$ python -q
>>> import numpy as np
>>> import numpy.linalg as la
>>> np.set_printoptions(precision=3, suppress=True, linewidth=100, legacy="1.25")
>>> def tidy(a):
...     return np.round(a, 3) + 0
... 
>>> rng = np.random.default_rng(92424)
>>> t = np.sort(rng.uniform(-2, 2, 31))
>>> W0 = np.c_[t, t ** 2, t ** 3] @ np.array([[2, -2, 0, -2], [-1, 0, -3, 2], [3, -3, 1, 3]])
>>> tidy(W0)
array([[-31.573,  27.613, -19.756, -11.736],
       [-31.179,  27.258, -19.53 , -11.494],
       [-27.319,  23.775, -17.301,  -9.159],
       [-23.306,  20.174, -14.943,  -6.829],
       [-22.85 ,  19.765, -14.671,  -6.571],
       [-20.668,  17.817, -13.366,  -5.362],
       [-16.059,  13.729, -10.551,  -2.96 ],
       [-14.544,  12.393,  -9.605,  -2.227],
       [-11.238,   9.501,  -7.498,  -0.757],
       [-11.159,   9.433,  -7.448,  -0.724],
       [-11.113,   9.393,  -7.418,  -0.705],
       [ -8.441,   7.083,  -5.66 ,   0.297],
       [ -6.871,   5.74 ,  -4.599,   0.779],
       [ -2.699,   2.249,  -1.653,   1.336],
       [ -1.723,   1.455,  -0.945,   1.156],
       [ -0.558,   0.504,  -0.175,   0.536],
       [ -0.492,   0.448,  -0.142,   0.48 ],
       [  0.162,  -0.169,  -0.02 ,  -0.152],
       [  0.245,  -0.261,  -0.047,  -0.216],
       [  0.363,  -0.399,  -0.101,  -0.287],
       [  0.581,  -0.669,  -0.236,  -0.339],
       [  0.727,  -0.856,  -0.34 ,  -0.322],
       [  1.031,  -1.252,  -0.559,  -0.187],
       [  2.972,  -3.732,  -1.618,   1.765],
       [  7.292,  -8.945,  -2.833,   7.108],
       [  7.349,  -9.012,  -2.844,   7.18 ],
       [ 11.558, -13.913,  -3.451,  12.485],
       [ 12.216, -14.67 ,  -3.518,  13.313],
       [ 14.392, -17.163,  -3.7  ,  16.046],
       [ 23.312, -27.231,  -3.999,  27.15 ],
       [ 23.456, -27.392,  -3.999,  27.328]])
>>> D = la.norm(W0[:, None] - W0[None], axis=-1)
>>> la.matrix_rank(D ** 2)
5
>>> np.flatnonzero(D[12] < D.mean() / 2)
array([ 7,  8,  9, 10, 11, 12, 13, 14, 15, 16, 17, 18, 19, 20, 21, 22])
>>> np.unravel_index(D.round(6).argmax(), D.shape)
(0, 30)
>>> tidy(D[:5, :5])
array([[ 0.   ,  0.625,  6.745, 13.074, 13.791],
       [ 0.625,  0.   ,  6.12 , 12.449, 13.167],
       [ 6.745,  6.12 ,  0.   ,  6.329,  7.047],
       [13.074, 12.449,  6.329,  0.   ,  0.718],
       [13.791, 13.167,  7.047,  0.718,  0.   ]])
